>>> import numpy as np
>>> import numpy.linalg as la
>>> np.set_printoptions(precision=2, suppress=True, linewidth=140, sign=" ")
>>> rd = lambda a: np.round(a, 2) + 0
>>> M2 = np.array([[2, 0, 1], [3, 3, 0], [3, 0, 2], [2, 0, 3]])
>>> W0 = M2.T @ M2
>>> W0
array([[ 26,   9,  14],
       [  9,   9,   0],
       [ 14,   0,  14]])
>>> x = np.ones(3)
>>> for _ in range(4):
...     x = W0 @ x
...     x /= la.norm(x)
...     print(round(x @ W0 @ x, 2))
... 
37.22
37.28
37.28
37.28
>>> rd(la.eigvalsh(W0)[-1])
np.float64(37.28)
>>> rd(x)
array([ 0.83,  0.26,  0.5 ])
>>> ev, evecs = la.eigh(W0)
>>> x = np.array([-2, 0, 4])
>>> rd(evecs * np.sqrt(ev) @ evecs.T)
array([[ 4.53,  1.37,  1.89],
       [ 1.37,  2.63, -0.45],
       [ 1.89, -0.45,  3.2 ]])
>>> rd(evecs * np.maximum(ev, 0) @ evecs.T)
array([[ 26.,   9.,  14.],
       [  9.,   9.,   0.],
       [ 14.,   0.,  14.]])
>>> rd(la.eigvalsh(W0[1:, 1:]))
array([  9.,  14.])
>>> x @ W0 @ x / (x @ x), rd(ev[0]), rd(ev[-1])
(np.float64(5.2), np.float64(0.94), np.float64(37.28))
>>> rng = np.random.default_rng(7093)
>>> labels = rng.permutation(3)
>>> labels
array([ 0,  1,  2])
>>> M2 = W0[labels][:, labels]
>>> rd(np.sort(np.abs(la.eigvals(M2))))
array([  0.94,  10.78,  37.28])
>>> np.trace(M2)
np.int64(49)
>>> np.allclose(M2, W0)
True
>>> np.diag(M2)
array([ 26,   9,  14])
